% python3 -q
>>> import numpy as np
>>> np.set_printoptions(precision=3, suppress=True, linewidth=120, floatmode="fixed")
>>> def rd(a):
...     return np.round(a, 3) + 0
... 
>>> q, _ = np.linalg.qr(np.array([[0.0, 0.1], [0.4, -0.5], [0.7, -0.5]]))
>>> mat = q @ q.T
>>> print(rd(mat))
[[ 0.224 -0.362  0.207]
 [-0.362  0.831  0.097]
 [ 0.207  0.097  0.945]]
>>> # applying it twice changes nothing
>>> u, g = mat[1], mat[0]
>>> print(rd(u @ u))
0.831
>>> print(rd(u @ g))
-0.362
>>> p = (u @ g) / (u @ u) * u
>>> print(rd(g - p))
[0.066 0.000 0.249]
>>> print(rd(np.outer(u, g)))
[[-0.081  0.131 -0.075]
 [ 0.186 -0.301  0.172]
 [ 0.022 -0.035  0.020]]
>>> print(np.linalg.matrix_rank(np.outer(u, g)))
1
>>> E = np.load("sample10.npy")
>>> print(E)
[[0 1 0 0 1]
 [1 0 0 1 0]
 [0 0 0 0 0]
 [0 1 0 0 1]
 [1 0 0 1 0]]
>>> # symmetric, so the eigenvalues are real
>>> print(np.trace(E @ E @ E) // 6)
0
>>> print(E.sum(axis=0))
[2 2 0 2 2]
>>> Lm = np.diag(E.sum(axis=1)) - E
>>> print(Lm)
[[ 2 -1  0  0 -1]
 [-1  2  0 -1  0]
 [ 0  0  0  0  0]
 [ 0 -1  0  2 -1]
 [-1  0  0 -1  2]]
>>> t = np.radians(36)
>>> R = np.eye(3)
>>> R[0, 0] = R[1, 1] = np.cos(t)
>>> R[0, 1], R[1, 0] = -np.sin(t), np.sin(t)
>>> print(rd(R))
[[ 0.809 -0.588  0.000]
 [ 0.588  0.809  0.000]
 [ 0.000  0.000  1.000]]
>>> A2 = mat @ R.T
>>> print(rd(A2))
[[ 0.394 -0.161  0.207]
 [-0.781  0.460  0.097]
 [ 0.111  0.200  0.945]]
>>> print(rd(np.linalg.svd(mat, compute_uv=False)), rd(np.linalg.svd(A2, compute_uv=False)))
[1.000 1.000 0.000] [1.000 1.000 0.000]
>>> print(rd(np.abs(A2 - mat).max(axis=0)))
[0.419 0.372 0.000]
>>> print(np.allclose(np.linalg.norm(mat, axis=1), np.linalg.norm(A2, axis=1)))
True
>>> print(rd(np.sort(np.abs(np.linalg.eigvals(A2)))))
[0.000 0.905 0.905]
>>> print(rd(np.linalg.matrix_power(A2, 3)))
[[ 0.224 -0.041  0.301]
 [-0.540  0.264 -0.126]
 [-0.105  0.309  0.907]]
>>> print(rd(A2 @ A2))
[[ 0.304 -0.096  0.261]
 [-0.656  0.356 -0.026]
 [-0.008  0.263  0.935]]
>>> print(rd(np.abs(np.linalg.eigvals(A2)).max()))
0.905
>>> print(rd((A2 - A2.T) / 2))
[[ 0.000  0.310  0.048]
 [-0.310  0.000 -0.052]
 [-0.048  0.052  0.000]]
>>> print(np.allclose(A2, A2.T))
False
>>> print(rd(np.trace(A2)))
1.798
>>> rng = np.random.default_rng(78632)
>>> z = rng.permutation(5)
>>> print(z)
[4 2 1 3 0]
>>> A2 = E[z][:, z]
>>> print(rd(np.linalg.det(A2)), rd(np.linalg.det(E[z])))
0.0 0.0
>>> W0 = np.tanh(np.array([[-0.7],
...     [-0.7],
...     [-0.8],
...     [-0.3],
...     [1.4],
...     [-0.2],
...     [1.1],
...     [0.1],
...     [1.8],
...     [0.8],
...     [2.7],
...     [2.3],
...     [-1.4],
...     [-0.3],
...     [0.0],
...     [-0.5]]) @ np.array([[0.2, 0.6, -0.2, -1.7]]))
>>> print(rd(W0))
[[-0.139 -0.397  0.139  0.831]
 [-0.139 -0.397  0.139  0.831]
 [-0.159 -0.446  0.159  0.876]
 [-0.060 -0.178  0.060  0.470]
 [ 0.273  0.686 -0.273 -0.983]
 [-0.040 -0.119  0.040  0.327]
 [ 0.217  0.578 -0.217 -0.954]
 [ 0.020  0.060 -0.020 -0.168]
 [ 0.345  0.793 -0.345 -0.996]
 [ 0.159  0.446 -0.159 -0.876]
 [ 0.493  0.925 -0.493 -1.000]
 [ 0.430  0.881 -0.430 -0.999]
 [-0.273 -0.686  0.273  0.983]
 [-0.060 -0.178  0.060  0.470]
 [ 0.000  0.000  0.000  0.000]
 [-0.100 -0.291  0.100  0.691]]
>>> # rows and columns are dependent
>>> print(np.abs(np.diag(np.linalg.qr(W0)[1])) > 1e-9)
[ True  True False  True]
>>> print(np.allclose(W0[:-1].T @ np.linalg.lstsq(W0[:-1].T, W0[-1])[0], W0[-1]))
True
>>> print(rd(np.trace(np.linalg.pinv(W0) @ W0)))
3.0
>>> print(np.unique(W0.round(6), axis=0).shape)
(14, 4)
>>> print(rd(W0 @ np.linalg.pinv(W0) @ W0))
[[-0.139 -0.397  0.139  0.831]
 [-0.139 -0.397  0.139  0.831]
 [-0.159 -0.446  0.159  0.876]
 [-0.060 -0.178  0.060  0.470]
 [ 0.273  0.686 -0.273 -0.983]
 [-0.040 -0.119  0.040  0.327]
 [ 0.217  0.578 -0.217 -0.954]
 [ 0.020  0.060 -0.020 -0.168]
 [ 0.345  0.793 -0.345 -0.996]
 [ 0.159  0.446 -0.159 -0.876]
 [ 0.493  0.925 -0.493 -1.000]
 [ 0.430  0.881 -0.430 -0.999]
 [-0.273 -0.686  0.273  0.983]
 [-0.060 -0.178  0.060  0.470]
 [ 0.000  0.000  0.000  0.000]
 [-0.100 -0.291  0.100  0.691]]
>>> print(np.linalg.lstsq(W0[:-1].T, W0[-1])[2])
3
>>> u = np.array([0, 0])
>>> print(rd(np.cross(W0[13, :3], W0[7, :3])))
[0.000 0.000 0.000]
>>> print(np.convolve(W0[13], u))
[0.000 0.000 0.000 0.000 0.000]
>>> print(rd(np.correlate(W0[13], W0[7], "full")))
[ 0.010  0.031 -0.010 -0.092 -0.009  0.029  0.009]
>>> W = np.array([[2, 1, 0, 3], [1, 1, 0, 3], [0, 3, 1, 2], [2, 0, 0, 0]])
>>> beta = np.array([2, 1, 1, 5])
>>> hid = np.maximum(W0 @ W + beta, 0)
>>> print(np.linalg.matrix_rank(hid))
4
>>> C = np.array([[0, 3], [3, 1], [0, 3], [3, 2]])
>>> print((hid @ C).round(6).argmax(axis=1))
[1 1 1 1 0 1 0 1 0 0 0 0 1 1 1 1]
>>> print(rd(W0.reshape(2, -1)))
[[-0.139 -0.397  0.139  0.831 -0.139 -0.397  0.139  0.831 -0.159 -0.446  0.159  0.876 -0.060 -0.178  0.060  0.470
   0.273  0.686 -0.273 -0.983 -0.040 -0.119  0.040  0.327  0.217  0.578 -0.217 -0.954  0.020  0.060 -0.020 -0.168]
 [ 0.345  0.793 -0.345 -0.996  0.159  0.446 -0.159 -0.876  0.493  0.925 -0.493 -1.000  0.430  0.881 -0.430 -0.999
  -0.273 -0.686  0.273  0.983 -0.060 -0.178  0.060  0.470  0.000  0.000  0.000  0.000 -0.100 -0.291  0.100  0.691]]
>>> print(rd(W0.reshape(-1, 2)))
[[-0.139 -0.397]
 [ 0.139  0.831]
 [-0.139 -0.397]
 [ 0.139  0.831]
 [-0.159 -0.446]
 [ 0.159  0.876]
 [-0.060 -0.178]
 [ 0.060  0.470]
 [ 0.273  0.686]
 [-0.273 -0.983]
 [-0.040 -0.119]
 [ 0.040  0.327]
 [ 0.217  0.578]
 [-0.217 -0.954]
 [ 0.020  0.060]
 [-0.020 -0.168]
 [ 0.345  0.793]
 [-0.345 -0.996]
 [ 0.159  0.446]
 [-0.159 -0.876]
 [ 0.493  0.925]
 [-0.493 -1.000]
 [ 0.430  0.881]
 [-0.430 -0.999]
 [-0.273 -0.686]
 [ 0.273  0.983]
 [-0.060 -0.178]
 [ 0.060  0.470]
 [ 0.000  0.000]
 [ 0.000  0.000]
 [-0.100 -0.291]
 [ 0.100  0.691]]
>>> T = W0.reshape(16, 2, -1)
>>> print(rd(T[:, 0]))
[[-0.139 -0.397]
 [-0.139 -0.397]
 [-0.159 -0.446]
 [-0.060 -0.178]
 [ 0.273  0.686]
 [-0.040 -0.119]
 [ 0.217  0.578]
 [ 0.020  0.060]
 [ 0.345  0.793]
 [ 0.159  0.446]
 [ 0.493  0.925]
 [ 0.430  0.881]
 [-0.273 -0.686]
 [-0.060 -0.178]
 [ 0.000  0.000]
 [-0.100 -0.291]]
>>> print(rd(T.sum(axis=1)))
[[ 0.000  0.434]
 [ 0.000  0.434]
 [ 0.000  0.430]
 [ 0.000  0.292]
 [ 0.000 -0.297]
 [ 0.000  0.208]
 [ 0.000 -0.375]
 [ 0.000 -0.108]
 [ 0.000 -0.202]
 [ 0.000 -0.430]
 [ 0.000 -0.075]
 [ 0.000 -0.118]
 [ 0.000  0.297]
 [ 0.000  0.292]
 [ 0.000  0.000]
 [ 0.000  0.400]]
>>> print(rd(T.transpose(1, 0, 2)))
[[[-0.139 -0.397]
  [-0.139 -0.397]
  [-0.159 -0.446]
  [-0.060 -0.178]
  [ 0.273  0.686]
  [-0.040 -0.119]
  [ 0.217  0.578]
  [ 0.020  0.060]
  [ 0.345  0.793]
  [ 0.159  0.446]
  [ 0.493  0.925]
  [ 0.430  0.881]
  [-0.273 -0.686]
  [-0.060 -0.178]
  [ 0.000  0.000]
  [-0.100 -0.291]]

 [[ 0.139  0.831]
  [ 0.139  0.831]
  [ 0.159  0.876]
  [ 0.060  0.470]
  [-0.273 -0.983]
  [ 0.040  0.327]
  [-0.217 -0.954]
  [-0.020 -0.168]
  [-0.345 -0.996]
  [-0.159 -0.876]
  [-0.493 -1.000]
  [-0.430 -0.999]
  [ 0.273  0.983]
  [ 0.060  0.470]
  [ 0.000  0.000]
  [ 0.100  0.691]]]
>>> z = W0[:, 0] > np.median(W0[:, 0])
>>> u = W0[z].mean(axis=0) - W0[~z].mean(axis=0)
>>> print(rd(u))
[ 0.363  0.883 -0.363 -1.432]
>>> J = np.loadtxt("case12.csv", delimiter=",")
>>> print(J)
[[-1.300 -0.300 -1.400  0.800]
 [ 0.300  1.100  0.100  0.100]
 [ 0.000  0.100  2.300  0.600]
 [-1.000 -8.000  7.000 -3.000]
 [ 0.700  0.100  0.000 -1.400]
 [ 0.100  1.100  1.400  0.200]
 [-0.900  1.300  1.200  1.100]
 [ 1.000  1.300 -1.100  0.200]
 [ 1.000  1.200  0.300 -0.800]
 [-1.700  1.000 -0.100  1.900]
 [-0.200  1.100 -0.500  1.300]
 [-0.700  2.100  0.400  1.000]
 [-0.500  0.800 -0.600 -0.700]
 [-0.700 -0.700  1.400  0.700]
 [ 0.300  2.800  1.300 -0.200]
 [ 0.500  0.300  0.200  1.300]
 [-0.800  1.500 -1.000 -0.900]
 [-0.300  0.100  0.900 -0.900]
 [ 0.200 -3.100  0.900 -0.300]
 [ 0.800  0.300  1.200  0.200]]
>>> C = J[[9, 15]].astype(float)
>>> for _ in range(6):
...     z = np.linalg.norm(J[:, None] - C, axis=-1).argmin(axis=1)
...     C = np.array([J[z == j].mean(axis=0) for j in range(2)])
... 
>>> print(z)
[0 0 0 1 0 0 0 0 0 0 0 0 0 0 0 0 0 0 1 0]
>>> print(np.abs(C[1] - C[0]).argmax())
1
>>> print(np.bincount(z))
[18  2]
>>> Uu, s, Vh = np.linalg.svd(J, full_matrices=False)
>>> print(rd(np.cumsum(s ** 2) / np.sum(s ** 2)))
[0.733 0.871 0.962 1.000]
>>> print(Uu.shape, s.shape, Vh.shape)
(20, 4) (4,) (4, 4)
>>> print(rd(Uu.T @ J @ Vh.T))
[[12.263  0.000  0.000  0.000]
 [ 0.000  5.320  0.000  0.000]
 [ 0.000  0.000  4.309  0.000]
 [ 0.000  0.000  0.000  2.810]]
>>> print(rd(s / s[0]))
[1.000 0.434 0.351 0.229]
>>> x = np.array([7, 7, 2, 4])
>>> target = J @ x
>>> print(rd(np.linalg.solve(J.T @ J, J.T @ target)))
[7.000 7.000 2.000 4.000]
>>> print(rd(np.linalg.pinv(J) @ J))
[[1.000 0.000 0.000 0.000]
 [0.000 1.000 0.000 0.000]
 [0.000 0.000 1.000 0.000]
 [0.000 0.000 0.000 1.000]]
>>> target = target + 0.05 * rng.normal(size=20)
>>> print(rd(target))
[-10.834  10.409   7.700 -60.994  -0.018  11.981   9.638  14.732  12.782   2.436  10.439  14.610  -1.898  -4.156
  23.505  11.129  -0.672  -3.223 -19.616  10.834]
>>> beta, *_ = np.linalg.lstsq(J, target)
>>> print(beta.round())
[7.000 7.000 2.000 4.000]
>>> print(rd(J.T @ (target - J @ beta)))
[0.000 0.000 0.000 0.000]
>>> print(rd(np.linalg.norm(target - J @ beta)))
0.17
>>> gram = np.cov(J, rowvar=False)
>>> print(rd(np.linalg.eigvalsh(gram)[::-1]))
[7.858 0.988 0.965 0.402]
>>> print(gram.shape)
(4, 4)
>>> print(rd(gram))
[[ 0.605  0.367 -0.168 -0.159]
 [ 0.367  5.166 -3.025  1.487]
 [-0.168 -3.025  3.149 -1.021]
 [-0.159  1.487 -1.021  1.294]]
>>> print(np.argwhere(np.triu(np.abs(np.corrcoef(J.T)) > 0.8, 1)))
[]
>>> t = np.radians(72)
>>> R = np.eye(4)
>>> R[2, 2] = R[1, 1] = np.cos(t)
>>> R[2, 1], R[1, 2] = -np.sin(t), np.sin(t)
>>> print(rd(R))
[[ 1.000  0.000  0.000  0.000]
 [ 0.000  0.309  0.951  0.000]
 [ 0.000 -0.951  0.309  0.000]
 [ 0.000  0.000  0.000  1.000]]
>>> A2 = J @ R.T
>>> print(np.allclose(np.linalg.norm(J, axis=1), np.linalg.norm(A2, axis=1)))
True
>>> print(rd(np.linalg.det(R)), rd(np.trace(R)))
1.0 2.618
>>> K = np.load("w.npy")
>>> print(K)
[[0 0 1]
 [0 0 3]
 [0 0 0]
 [0 0 0]]
>>> # rows and columns are dependent
>>> C = W0[[12, 0]].astype(float)
>>> for _ in range(3):
...     z = np.linalg.norm(W0[:, None] - C, axis=-1).argmin(axis=1)
...     C = np.array([W0[z == j].mean(axis=0) for j in range(2)])
... 
>>> print(z)
[0 0 0 0 1 0 1 1 1 1 1 1 0 0 1 0]
>>> print(rd(C[1] - C[0]))
[ 0.363  0.883 -0.363 -1.432]
>>> print(rd(C))
[[-0.121 -0.337  0.121  0.685]
 [ 0.242  0.546 -0.242 -0.747]]
>>> print(np.bincount(z))
[8 8]
>>> A = np.load("out16.npy")
>>> print(A)
[[13 10  6 -3  4]
 [10 10  8 -5  3]
 [ 6  8 16  0  4]
 [-3 -5  0 10  0]
 [ 4  3  4  0  2]]
>>> print(rd(np.poly(A)))
[    1.000   -51.000   711.000 -3046.000  1809.000     0.000]
>>> print(np.einsum("ii->", A))
51
>>> print(rd(np.linalg.eigvals(A).sum().real))
51.0
>>> print(rd(np.linalg.det(2 * A)), rd(np.linalg.det(A)))
0.0 0.0
>>> print(np.trace(A))
51
>>> print(rd(np.sort(np.abs(np.linalg.eigvals(A)))))
[ 0.000  0.704  6.708 12.215 31.374]
>>> A.inv()
Traceback (most recent call last):
  File "<python-input-123>", line 1, in <module>
    A.inv()
    ^^^^^
AttributeError: 'numpy.ndarray' object has no attribute 'inv'
>>> print(np.allclose(A @ A.T, A.T @ A))
True
>>> print([round(float(x), 3) for x in np.linalg.svd(A, compute_uv=False)[:3]])
[31.374, 12.215, 6.708]
>>> print(np.linalg.matrix_rank(A, rtol=0.1))
3
>>> evals, evecs = np.linalg.eigh(A)
>>> print(rd(evecs.T @ evecs))
[[1.000 0.000 0.000 0.000 0.000]
 [0.000 1.000 0.000 0.000 0.000]
 [0.000 0.000 1.000 0.000 0.000]
 [0.000 0.000 0.000 1.000 0.000]
 [0.000 0.000 0.000 0.000 1.000]]
>>> print(rd(evecs @ np.diag(evals) @ evecs.T))
[[13.000 10.000  6.000 -3.000  4.000]
 [10.000 10.000  8.000 -5.000  3.000]
 [ 6.000  8.000 16.000  0.000  4.000]
 [-3.000 -5.000  0.000 10.000  0.000]
 [ 4.000  3.000  4.000  0.000  2.000]]
>>> print(rd(np.abs(evecs[:, -1])))
[0.557 0.545 0.555 0.206 0.207]
>>> print(evals.sum(), np.trace(A))
51.0 51
>>> print(rd(np.linalg.svd(A, compute_uv=False)))
[31.374 12.215  6.708  0.704  0.000]
>>> print((evals > 1e-8).sum(), (evals < -1e-8).sum())
4 0
>>> print(rd(np.linalg.eigvalsh(A @ A)))
[  0.000   0.495  44.992 149.206 984.307]
>>> print(rd(evals))
[ 0.000  0.704  6.708 12.215 31.374]
>>> F = np.loadtxt("layer19.csv", delimiter=",")
>>> print(F)
[[  2.000  -2.000  -5.000  -4.000]
 [ -3.000   3.000   3.000   0.000]
 [  2.000  -2.000 -11.000 -10.000]
 [ -2.000   2.000   8.000   7.000]]
>>> print(np.unique(F.round(6), axis=0).shape)
(4, 4)
>>> print(np.linalg.lstsq(F[:-1].T, F[-1])[2])
3
>>> print(rd(F @ np.linalg.pinv(F) @ F))
[[  2.000  -2.000  -5.000  -4.000]
 [ -3.000   3.000   3.000   0.000]
 [  2.000  -2.000 -11.000 -10.000]
 [ -2.000   2.000   8.000   7.000]]
